In [1]: import numpy as np

In [2]: np.set_printoptions(precision=1, suppress=True, linewidth=100)

In [3]: mat = np.array([[0.7, -0.7, -0.5, 0.1],
   ...:     [-0.7, -0.2, 0.0, 0.0],
   ...:     [-0.1, -0.9, -0.7, 0.0],
   ...:     [-0.3, -0.4, 0.3, 0.8]])

In [4]: mat
Out[4]: 
array([[ 0.7, -0.7, -0.5,  0.1],
       [-0.7, -0.2,  0. ,  0. ],
       [-0.1, -0.9, -0.7,  0. ],
       [-0.3, -0.4,  0.3,  0.8]])

In [5]: left, sigma, VT = np.linalg.svd(mat, full_matrices=False)

In [6]: np.cumsum(sigma ** 2) / np.sum(sigma ** 2)
Out[6]: array([0.5, 0.8, 1. , 1. ])

In [7]: np.abs(VT[0])
Out[7]: array([0.3, 0.8, 0.6, 0.1])

In [8]: sigma
Out[8]: array([1.5, 1.1, 0.8, 0.1])

In [9]: round(np.linalg.norm(mat, 2) / np.linalg.norm(mat), 1)
Out[9]: np.float64(0.7)

In [10]: [round(float(x), 1) for x in np.linalg.svd(mat, compute_uv=False)[:3]]
Out[10]: [1.5, 1.1, 0.8]

In [11]: np.argsort(-np.linalg.norm(mat, axis=0).round(6), kind="stable")[:3]
Out[11]: array([1, 0, 2])

In [12]: np.abs(np.linalg.svd(mat)[2][-1])
Out[12]: array([0.1, 0.5, 0.7, 0.5])

In [13]: np.linalg.matrix_rank(mat, rtol=0.1)
Out[13]: np.int64(3)

In [14]: out = np.linalg.inv(mat)

In [15]: np.round(mat @ out, 1) + 0
Out[15]: 
array([[1., 0., 0., 0.],
       [0., 1., 0., 0.],
       [0., 0., 1., 0.],
       [0., 0., 0., 1.]])

In [16]: round(float(np.linalg.slogdet(mat)[0]), 1)
Out[16]: 1.0

In [17]: np.round(np.linalg.det(mat) * out, 1) + 0
Out[17]: 
array([[ 0.1,  0. , -0.1,  0. ],
       [-0.4, -0.5,  0.3,  0. ],
       [ 0.5,  0.6, -0.5, -0.1],
       [-0.3, -0.4,  0.3,  0.1]])

In [18]: left, sigma, VT = np.linalg.svd(mat)

In [19]: np.argmax(sigma[:-1] / (sigma[1:] + 1e-6)) + 1
Out[19]: np.int64(3)

In [20]: out = left[:, :3] @ np.diag(sigma[:3]) @ VT[:3]

In [21]: np.linalg.matrix_rank(out)
Out[21]: np.int64(3)

In [22]: def softmax(z):
    ...:     e = np.exp(z - z.max(axis=-1, keepdims=True))
    ...:     return e / e.sum(axis=-1, keepdims=True)
    ...: 

In [23]: softmax(mat[2])
Out[23]: array([0.3, 0.1, 0.2, 0.4])

In [24]: S = mat @ mat.T / np.sqrt(4)

In [25]: softmax(S).round(6).argmax(axis=1)
Out[25]: array([0, 1, 2, 3])

In [26]: M = np.load("test19.npy")

In [27]: M
Out[27]: 
array([[ 1.1, -1.9,  2. , -1.1],
       [ 0.6, -2.4, -0.9,  0.9],
       [ 5.7,  5.2,  1.7, -0.8],
       [-2.1,  1.3,  2.7,  1.2],
       [-0.2,  3.5, -1.8,  1.7],
       [ 1.3, -0.2,  0.1,  3. ],
       [ 1. ,  0.1, -2.5, -2.1],
       [-0.6, -5.5, -0.6,  1.7],
       [-1.8,  2.2, -1.1,  9.2],
       [ 0.1, -2.4, -3.8, -5.8],
       [ 0.4,  0. ,  0.6,  1.1],
       [ 2.6, -3.4,  0.9, -1.6],
       [ 2.1,  0.4, -0.4,  7. ],
       [ 2. ,  0.1,  0.9, -1.3],
       [-1.8,  4.5, -0.1, -4.6],
       [ 1.6, -3.6, -0.1,  1.7],
       [ 5.6,  0.2,  0.8,  1. ],
       [ 2.6, -0.8,  1.9,  3.3],
       [ 0.2,  1. , -2.9, -9.2],
       [ 3.1, -0.2,  2.7, -4.8],
       [ 2. ,  3.4,  0.6, -4.6],
       [-0.7, -0.6, -0.5,  2.5],
       [ 0.8, -5.8,  0.7,  1.1],
       [-0.2, -3.2,  1.1, -0.9],
       [-1.9,  0.9,  2.1, 13.7],
       [-0.4, -0.5,  1.4, -5.3],
       [ 0.2, -1.3, -0.5,  1.7],
       [-1.7,  2.2, -1.5, -1.7],
       [-4.9, -5.7, -1.8,  5.2],
       [ 2.7,  2.3,  0. , -1.3],
       [ 1.7,  4.6, -0.8, 11.8],
       [-3.3,  1.2,  0.1, -1.8],
       [-1.9, -2.6,  0.2,  2.6],
       [-0.7,  3.7,  0.5,  0.7]])

In [28]: gram = np.cov(M, rowvar=False)

In [29]: gram.shape
Out[29]: (4, 4)

In [30]: round(float(np.corrcoef(M[:, 2], M[:, 1])[0, 1]), 1)
Out[30]: 0.1

In [31]: np.argwhere(np.triu(np.abs(np.corrcoef(M.T)) > 0.8, 1))
Out[31]: array([], shape=(0, 2), dtype=int64)

In [32]: np.argsort(-M.std(axis=0).round(6), kind="stable")
Out[32]: array([3, 1, 0, 2])

In [33]: Ac = (M - M.mean(axis=0)) / M.std(axis=0)

In [34]: np.argwhere(np.abs(Ac) > 2)
Out[34]: 
array([[ 2,  0],
       [ 9,  2],
       [16,  0],
       [18,  3],
       [24,  3],
       [28,  0],
       [30,  3]])

In [35]: Ac.std(axis=0)
Out[35]: array([1., 1., 1., 1.])

In [36]: c = np.linalg.lstsq(np.delete(Ac, 0, axis=1), Ac[:, 0])[0]

In [37]: round(1 - np.var(Ac[:, 0] - np.delete(Ac, 0, axis=1) @ c), 1)
Out[37]: np.float64(0.1)

In [38]: c
Out[38]: array([ 0.2,  0.3, -0.2])

In [39]: K = np.loadtxt("run13.csv", delimiter=",")

In [40]: K
Out[40]: 
array([[ 3.,  0.,  0.,  0.,  0.,  0.,  0.,  0.,  0.,  0.,  0.],
       [ 0.,  5.,  0.,  0.,  0.,  0.,  0.,  0.,  0.,  0.,  0.],
       [ 0.,  0.,  1.,  0.,  0.,  0.,  0.,  0.,  0.,  0.,  0.],
       [ 0.,  0.,  0., -1.,  0.,  0.,  0.,  0.,  0.,  0.,  0.],
       [ 0.,  0.,  0.,  0.,  1.,  0.,  0.,  0.,  0.,  0.,  0.],
       [ 0.,  0.,  0.,  0.,  0.,  1.,  0.,  0.,  0.,  0.,  0.],
       [ 0.,  0.,  0.,  0.,  0.,  0., -2.,  0.,  0.,  0.,  0.],
       [ 0.,  0.,  0.,  0.,  0.,  0.,  0., -4.,  0.,  0.,  0.],
       [ 0.,  0.,  0.,  0.,  0.,  0.,  0.,  0.,  3.,  0.,  0.],
       [ 0.,  0.,  0.,  0.,  0.,  0.,  0.,  0.,  0., -2.,  0.],
       [ 0.,  0.,  0.,  0.,  0.,  0.,  0.,  0.,  0.,  0.,  3.]])

In [41]: w, evecs = np.linalg.eigh(K)

In [42]: np.abs(evecs[:, -1])
Out[42]: array([0., 1., 0., 0., 0., 0., 0., 0., 0., 0., 0.])

In [43]: evecs.T @ evecs
Out[43]: 
array([[1., 0., 0., 0., 0., 0., 0., 0., 0., 0., 0.],
       [0., 1., 0., 0., 0., 0., 0., 0., 0., 0., 0.],
       [0., 0., 1., 0., 0., 0., 0., 0., 0., 0., 0.],
       [0., 0., 0., 1., 0., 0., 0., 0., 0., 0., 0.],
       [0., 0., 0., 0., 1., 0., 0., 0., 0., 0., 0.],
       [0., 0., 0., 0., 0., 1., 0., 0., 0., 0., 0.],
       [0., 0., 0., 0., 0., 0., 1., 0., 0., 0., 0.],
       [0., 0., 0., 0., 0., 0., 0., 1., 0., 0., 0.],
       [0., 0., 0., 0., 0., 0., 0., 0., 1., 0., 0.],
       [0., 0., 0., 0., 0., 0., 0., 0., 0., 1., 0.],
       [0., 0., 0., 0., 0., 0., 0., 0., 0., 0., 1.]])

In [44]: w
Out[44]: array([-4., -2., -2., -1.,  1.,  1.,  1.,  3.,  3.,  3.,  5.])

In [45]: (w > 1e-8).sum(), (w < -1e-8).sum()
Out[45]: (np.int64(7), np.int64(4))

In [46]: np.unique(w.round(6) + 0, return_counts=True)[1]
Out[46]: array([1, 2, 1, 3, 3, 1])

In [47]: evecs @ np.diag(w) @ evecs.T
Out[47]: 
array([[ 3.,  0.,  0.,  0.,  0.,  0.,  0.,  0.,  0.,  0.,  0.],
       [ 0.,  5.,  0.,  0.,  0.,  0.,  0.,  0.,  0.,  0.,  0.],
       [ 0.,  0.,  1.,  0.,  0.,  0.,  0.,  0.,  0.,  0.,  0.],
       [ 0.,  0.,  0., -1.,  0.,  0.,  0.,  0.,  0.,  0.,  0.],
       [ 0.,  0.,  0.,  0.,  1.,  0.,  0.,  0.,  0.,  0.,  0.],
       [ 0.,  0.,  0.,  0.,  0.,  1.,  0.,  0.,  0.,  0.,  0.],
       [ 0.,  0.,  0.,  0.,  0.,  0., -2.,  0.,  0.,  0.,  0.],
       [ 0.,  0.,  0.,  0.,  0.,  0.,  0., -4.,  0.,  0.,  0.],
       [ 0.,  0.,  0.,  0.,  0.,  0.,  0.,  0.,  3.,  0.,  0.],
       [ 0.,  0.,  0.,  0.,  0.,  0.,  0.,  0.,  0., -2.,  0.],
       [ 0.,  0.,  0.,  0.,  0.,  0.,  0.,  0.,  0.,  0.,  3.]])

In [48]: np.linalg.eigvalsh(K @ K)
Out[48]: array([ 1.,  1.,  1.,  1.,  4.,  4.,  9.,  9.,  9., 16., 25.])
